$ python3 -q
>>> import numpy as np
>>> from numpy import linalg as LA
>>> np.set_printoptions(precision=1, suppress=True, linewidth=120)
>>> M = np.load("sample6.npy")
>>> M
array([[ 0,  5,  3,  1],
       [-5,  0,  2, -3],
       [-3, -2,  0,  2],
       [-1,  3, -2,  0]])
>>> f = np.array([-2, -9, 3, -7])
>>> M2 = M + np.outer(f, np.eye(4)[2])
>>> LA.matrix_rank(M2 - M)
np.int64(1)
>>> LA.matrix_rank(LA.inv(M2) - LA.inv(M), tol=1e-8)
np.int64(1)
>>> print(round(LA.det(M2) / LA.det(M), 1), np.round(1 + LA.solve(M, f)[2], 1))
2.0 2.0
>>> M2
array([[ 0.,  5.,  1.,  1.],
       [-5.,  0., -7., -3.],
       [-3., -2.,  3.,  2.],
       [-1.,  3., -9.,  0.]])
>>> w1 = np.array([[-3, 2, 2, 1, 0],
...     [2, -3, 0, 1, -1],
...     [-3, 3, 3, -1, 0],
...     [-2, 0, -2, 2, 3]])
>>> c = np.array([-2, -5, 5, -3, -2])
>>> H = np.maximum(M2 @ w1 + c, 0)
>>> H
array([[ 3.,  0.,  6.,  3.,  0.],
       [40.,  0.,  0.,  0.,  0.],
       [ 0.,  4.,  4.,  0.,  6.],
       [34.,  0.,  0.,  8.,  0.]])
>>> LA.matrix_rank(H)
np.int64(4)
>>> basis = np.array([[1, 3], [1, 3], [1, 3], [3, 3], [3, 3]])
>>> w1 @ basis
array([[ 4,  6],
       [-1, -3],
       [ 0,  6],
       [11,  3]])
>>> (H @ basis).round(6).argmax(axis=1)
array([1, 1, 1, 1])
>>> M2 = np.array([[2, -1, 0], [-2, 2, -1], [0, -2, -1], [0, -1, 2]])
>>> LA.matrix_rank(M @ M2)
np.int64(3)
>>> print(np.einsum("ij->j", M))
[-9  6  3  0]
>>> np.vstack([M, M2.T]).shape
(7, 4)
>>> M2.T @ M.T
array([[-10, -10,  -2,  -8],
       [  3,   4,  -3,  11],
       [ -6,  -8,   6,  -1]])
>>> M @ M2
array([[-10,   3,  -6],
       [-10,   4,  -8],
       [ -2,  -3,   6],
       [ -8,  11,  -1]])
>>> np.einsum("ik,kj->ji", M, M2)
array([[-10, -10,  -2,  -8],
       [  3,   4,  -3,  11],
       [ -6,  -8,   6,  -1]])
>>> M2 = LA.invert(M)
Traceback (most recent call last):
  File "<python-input-26>", line 1, in <module>
    M2 = LA.invert(M)
         ^^^^^^^^^
AttributeError: module 'numpy.linalg' has no attribute 'invert'
>>> M2 = LA.inv(M)
>>> print(np.round(M @ M2, 1) + 0)
[[1. 0. 0. 0.]
 [0. 1. 0. 0.]
 [0. 0. 1. 0.]
 [0. 0. 0. 1.]]
>>> (np.abs(M2) > 1e-9).astype(int)
array([[0, 1, 1, 1],
       [1, 0, 1, 1],
       [1, 1, 0, 1],
       [1, 1, 1, 0]])
>>> M2.round(1) + 0
array([[ 0. , -0.1, -0.1, -0.1],
       [ 0.1,  0. ,  0. ,  0.1],
       [ 0.1,  0. ,  0. , -0.2],
       [ 0.1, -0.1,  0.2,  0. ]])
>>> np.einsum("ij,ji->", M, M)
np.int64(-104)
>>> print(round(LA.det(2 * M), 1), round(float(LA.det(M)), 1))
7056.0 441.0
>>> np.round(np.poly(M), 1) + 0
array([  1.,   0.,  52.,   0., 441.])
>>> basis = 3 * np.array([[2.5, -1.0, 0.9, -0.1, -1.0, -0.4],
...     [1.1, 0.4, 0.7, 0.4, 0.2, -0.2],
...     [0.5, -0.2, -1.0, 1.1, 1.6, -2.4]])
>>> rng = np.random.default_rng(193)
>>> lab = rng.integers(0, 3, 18)
>>> E = basis[lab] + rng.normal(size=(18, 6))
>>> E.round(1) + 0
array([[ 3.7,  1.4,  2.1,  1.4, -0.3, -0.8],
       [ 2.6,  1.1,  1.8,  1.8, -0.7, -0.5],
       [-0.3,  0.1, -2.4,  3.6,  4.7, -5.8],
       [ 8.5, -3.9,  1.4, -1. , -2.5, -1.7],
       [ 2.4,  1.6,  1.1,  3. , -1.6, -1.8],
       [ 2.2,  0.1, -2.7,  4. ,  6.6, -8. ],
       [ 1.2,  1.3,  1.3,  3. ,  0.8,  1.2],
       [ 6.5, -3.6,  1.8, -1. , -3.3, -1.8],
       [ 3.4,  1.3,  2.5,  1. ,  0.2, -0.4],
       [ 6.4, -3.9,  3.8,  1.3, -2.9, -3.8],
       [ 4.7,  0.8,  3.6,  0.6, -0.1, -0.5],
       [ 1.9,  3.5,  0.9,  1.3, -0.1, -1.5],
       [ 2.3,  1.4,  1.8,  1.7,  2.4, -1.8],
       [ 2.7,  0.7,  3. ,  2.5,  0.7, -0.1],
       [ 3.5,  1.3,  0.8,  2.2,  0.3,  0.5],
       [ 2.9,  0.5,  1.6,  0.1,  0. , -1.3],
       [ 2.7, -2.1, -2.6,  3.8,  5.3, -8.1],
       [ 3.4,  2. ,  1.8,  2.2,  1. , -2. ]])
>>> M2 = E / LA.norm(E, axis=1, keepdims=True)
>>> gram = M2 @ M2.T
>>> LA.norm(M2, axis=1)
array([1., 1., 1., 1., 1., 1., 1., 1., 1., 1., 1., 1., 1., 1., 1., 1., 1., 1.])
>>> np.round(np.degrees(np.arccos(np.clip(gram[4, 14], -1, 1))), 1)
np.float64(40.7)
>>> (gram - 2 * np.eye(18)).round(6).argmax(axis=1)
array([ 8,  0,  5,  7,  1, 16, 13,  3,  0,  7,  8, 17, 17,  8,  0, 10,  5, 12])
>>> feats = np.array([[1, 0, 0, 0, 0, 0],
...     [0, 0, 0, 0, 0, 1],
...     [0, 0, 0, 1, 0, 0],
...     [0, 0, 1, 0, 0, 0],
...     [0, 1, 0, 0, 0, 0],
...     [0, 0, 0, 0, 1, 0]])
>>> print((feats != 0).astype(int))
[[1 0 0 0 0 0]
 [0 0 0 0 0 1]
 [0 0 0 1 0 0]
 [0 0 1 0 0 0]
 [0 1 0 0 0 0]
 [0 0 0 0 1 0]]
>>> np.sort(np.abs(LA.eigvals(feats)))
array([1., 1., 1., 1., 1., 1.])
>>> np.allclose(feats, feats.T)
False
>>> lab = rng.permutation(6)
>>> lab
array([3, 1, 5, 4, 0, 2])
>>> M2 = feats[lab][:, lab]
>>> np.diag(M2)
array([0, 0, 0, 0, 1, 0])
>>> print(round(float(LA.det(M2)), 1), np.round(LA.det(feats[lab]), 1))
-1.0 1.0
>>> M2
array([[0, 0, 0, 0, 0, 1],
       [0, 0, 1, 0, 0, 0],
       [0, 0, 0, 1, 0, 0],
       [0, 1, 0, 0, 0, 0],
       [0, 0, 0, 0, 1, 0],
       [1, 0, 0, 0, 0, 0]])
>>> A = np.array([[-2.0, -1.0, -1.0, 5.0, 5.0, 0.0, 0.0],
...     [-4.0, 3.0, -2.0, -4.0, 1.0, 0.0, 0.0],
...     [0.0, -3.0, -2.0, 1.0, -5.0, 0.0, 0.0],
...     [-2.0, -3.0, -3.0, -3.0, 4.0, 0.0, 0.0],
...     [-2.0, -1.0, -1.0, -2.0, 4.0, 0.0, 0.0],
...     [0.0, 0.0, 0.0, 0.0, 0.0, -3.0, -3.0],
...     [0.0, 0.0, 0.0, 0.0, 0.0, -1.0, -3.0]])
>>> (A != 0).astype(int)
array([[1, 1, 1, 1, 1, 0, 0],
       [1, 1, 1, 1, 1, 0, 0],
       [0, 1, 1, 1, 1, 0, 0],
       [1, 1, 1, 1, 1, 0, 0],
       [1, 1, 1, 1, 1, 0, 0],
       [0, 0, 0, 0, 0, 1, 1],
       [0, 0, 0, 0, 0, 1, 1]])
>>> np.flatnonzero(LA.matrix_power((A != 0) + (A.T != 0) + np.eye(7), 7)[4])
array([0, 1, 2, 3, 4])
>>> A @ A
array([[-12., -18., -14., -32.,  34.,   0.,   0.],
       [  2.,  30.,  13., -24., -19.,   0.,   0.],
       [ 20.,  -1.,  12.,  17.,  -9.,   0.,   0.],
       [ 14.,   7.,  19.,   0.,   6.,   0.,   0.],
       [  4.,   4.,   8.,  -9.,   2.,   0.,   0.],
       [  0.,   0.,   0.,   0.,   0.,  12.,  18.],
       [  0.,   0.,   0.,   0.,   0.,   6.,  12.]])
>>> round(float(LA.det(A)), 1)
5616.0
